$ python3 -q
>>> import numpy as np
>>> from numpy import linalg as LA
>>> np.set_printoptions(precision=3, suppress=True, linewidth=100)
>>> F = np.load("arr.npy")
>>> F
array([[ 2,  8,  2],
       [ 4, 16,  4],
       [ 1, 16,  4]])
>>> # column 1 dominates
>>> np.kron(np.eye(2, dtype=int), F)
array([[ 2,  8,  2,  0,  0,  0],
       [ 4, 16,  4,  0,  0,  0],
       [ 1, 16,  4,  0,  0,  0],
       [ 0,  0,  0,  2,  8,  2],
       [ 0,  0,  0,  4, 16,  4],
       [ 0,  0,  0,  1, 16,  4]])
>>> np.round(LA.eigvals(F), 3) + 0
array([21.724,  0.276,  0.   ])
>>> np.round(np.poly(F), 3) + 0
array([  1., -22.,   6.,   0.])
>>> np.round(LA.eigvals(F).sum().real, 3)
np.float64(22.0)
>>> np.einsum("ij,ji->", F, F)
np.int64(472)
>>> P = np.triu(np.array([[-1, 3, -3], [3, 1, 2], [-3, -1, 3]]), 1) + np.eye(3)
>>> out = P @ F @ LA.inv(P)
>>> out
array([[ 11., -25.,  85.],
       [  6.,  30., -30.],
       [  1.,  13., -19.]])
>>> T = np.stack([F, -3 * F, F[::-1]])
>>> LA.matrix_rank(T.reshape(3, -1))
np.int64(2)
>>> T.sum(axis=0)
array([[ -3,   0,   0],
       [ -4, -16,  -4],
       [  0, -24,  -6]])
>>> (T @ F.T).shape
(3, 3, 3)
>>> np.allclose(F, F.T)
False
>>> np.trace(F)
np.int64(22)
>>> round(np.abs(LA.eigvals(F)).max(), 3)
np.float64(21.724)
>>> (F - F.T) / 2
array([[ 0. ,  2. ,  0.5],
       [-2. ,  0. , -6. ],
       [-0.5,  6. ,  0. ]])
>>> U, sv, Vt = LA.svd(F, full_matrices=False)
>>> np.abs(Vt[0])
array([0.161, 0.958, 0.239])
>>> np.abs(U[:, 0]).round(6).argmax()
np.int64(1)
>>> np.round(sv / sv[0], 3) + 0
array([1.   , 0.088, 0.   ])
>>> U.shape, sv.shape, Vt.shape
((3, 3), (3,), (3, 3))
>>> np.round(U.T @ U, 3) + 0
array([[1., 0., 0.],
       [0., 1., 0.],
       [0., 0., 1.]])
>>> (sv > 1e-8).sum()
np.int64(2)
>>> sv.round(3) + 0
array([25.062,  2.207,  0.   ])
>>> np.cumsum(sv ** 2) / np.sum(sv ** 2)
array([0.992, 1.   , 1.   ])
>>> np.allclose(U * sv @ Vt, F)
True
>>> feats = np.loadtxt("w.csv", delimiter=",")
>>> feats
array([[-5.141,  2.021, -1.023],
       [-4.066,  2.393, -2.656],
       [-3.14 , -0.874, -0.684],
       [ 5.794,  5.871,  3.45 ],
       [-6.219,  3.099, -0.705],
       [ 3.564,  5.576,  2.87 ],
       [-4.87 ,  1.12 ,  0.066],
       [-4.679,  1.812, -1.616],
       [-4.372, -0.572,  0.173],
       [ 2.788,  7.763,  1.447],
       [-3.405,  0.871, -0.896],
       [-3.389,  0.665, -2.255],
       [-5.769,  0.03 , -1.182],
       [ 4.533,  7.052,  1.341],
       [-4.195,  1.096, -2.26 ],
       [-5.346, -1.819, -1.751],
       [ 3.567,  6.933,  2.658],
       [-3.33 ,  2.987, -0.947],
       [-3.765, -0.676, -0.625],
       [ 1.915,  5.706,  2.574],
       [ 2.93 ,  6.49 ,  1.206],
       [ 2.264,  6.563,  2.206],
       [ 2.484,  5.554,  2.01 ],
       [-4.254,  0.364, -2.424],
       [ 1.18 ,  6.191,  2.823],
       [ 1.386,  5.256,  2.534],
       [-4.299, -1.317, -0.457]])
>>> Ac = feats - feats.mean(axis=0)
>>> evecs = LA.svd(Ac)[2][:2]
>>> out = Ac - Ac @ evecs.T @ evecs
>>> np.round(np.cov(Ac @ evecs.T, rowvar=False), 3) + 0
array([[25.437,  0.   ],
       [ 0.   ,  1.513]])
>>> np.diag(evecs.T @ evecs)
array([0.785, 0.993, 0.222])
>>> np.round(LA.norm(out) / LA.norm(Ac), 3)
np.float64(0.163)
>>> d = LA.norm(feats[:, None] - feats[None], axis=-1)
>>> LA.matrix_rank(d ** 2)
np.int64(5)
>>> d[14].round(6).argsort(kind="stable")[:4]
array([14, 23, 11,  7])
>>> d.mean(axis=1).argmax()
np.int64(3)
>>> np.flatnonzero(d[14] < d.mean() / 2)
array([ 0,  1,  2,  6,  7,  8, 10, 11, 12, 14, 17, 18, 23, 26])
>>> d.shape
(27, 27)
>>> x = np.array([7, -2, 1])
>>> target = feats @ x
>>> np.round(LA.pinv(feats) @ feats, 3) + 0
array([[1., 0., 0.],
       [0., 1., 0.],
       [0., 0., 1.]])
>>> rng = np.random.default_rng(965)
>>> target = target + 0.05 * rng.normal(size=27)
>>> target
array([-41.016, -35.89 , -20.824,  32.232, -50.431,  16.714, -36.18 , -38.043, -29.218,   5.529,
       -26.463, -27.257, -41.609,  18.913, -33.853, -35.634,  13.803, -30.106, -25.622,   4.597,
         8.789,   4.917,   8.278, -32.936,  -1.322,   1.833, -27.929])
>>> coef, *_ = LA.lstsq(feats, target)
>>> np.round(feats.T @ (target - feats @ coef), 3) + 0
array([0., 0., 0.])
>>> coef
array([ 6.994, -1.997,  1.01 ])
>>> P = feats @ LA.solve(feats.T @ feats, feats.T)
>>> np.round(np.trace(P), 3)
np.float64(3.0)
>>> np.round(LA.eigvalsh(P), 3) + 0
array([0., 0., 0., 0., 0., 0., 0., 0., 0., 0., 0., 0., 0., 0., 0., 0., 0., 0., 0., 0., 0., 0., 0.,
       0., 1., 1., 1.])
>>> np.allclose(P @ P, P)
True
>>> LA.matrix_rank(np.eye(27) - P)
np.int64(24)
>>> x = np.array([-2, -1, 3])
>>> h1 = np.maximum(feats @ x, 0)
>>> feats * (h1 > 1e-9)[:, None]
array([[-5.141,  2.021, -1.023],
       [-0.   ,  0.   , -0.   ],
       [-3.14 , -0.874, -0.684],
       [ 0.   ,  0.   ,  0.   ],
       [-6.219,  3.099, -0.705],
       [ 0.   ,  0.   ,  0.   ],
       [-4.87 ,  1.12 ,  0.066],
       [-4.679,  1.812, -1.616],
       [-4.372, -0.572,  0.173],
       [ 0.   ,  0.   ,  0.   ],
       [-3.405,  0.871, -0.896],
       [-0.   ,  0.   , -0.   ],
       [-5.769,  0.03 , -1.182],
       [ 0.   ,  0.   ,  0.   ],
       [-4.195,  1.096, -2.26 ],
       [-5.346, -1.819, -1.751],
       [ 0.   ,  0.   ,  0.   ],
       [-3.33 ,  2.987, -0.947],
       [-3.765, -0.676, -0.625],
       [ 0.   ,  0.   ,  0.   ],
       [ 0.   ,  0.   ,  0.   ],
       [ 0.   ,  0.   ,  0.   ],
       [ 0.   ,  0.   ,  0.   ],
       [-4.254,  0.364, -2.424],
       [ 0.   ,  0.   ,  0.   ],
       [ 0.   ,  0.   ,  0.   ],
       [-4.299, -1.317, -0.457]])
>>> np.flatnonzero(h1 > 1e-9)
array([ 0,  2,  4,  6,  7,  8, 10, 12, 14, 15, 17, 18, 23, 26])
>>> np.tanh(feats @ x)
array([ 1.   , -0.977,  1.   , -1.   ,  1.   , -0.999,  1.   ,  0.991,  1.   , -1.   ,  0.997,
       -0.573,  1.   , -1.   ,  0.473,  1.   , -1.   ,  0.682,  1.   , -0.948, -1.   , -1.   ,
       -1.   ,  0.702, -0.082, -0.402,  1.   ])
>>> feats.T @ h1
array([-351.211,   15.262,  -52.928])
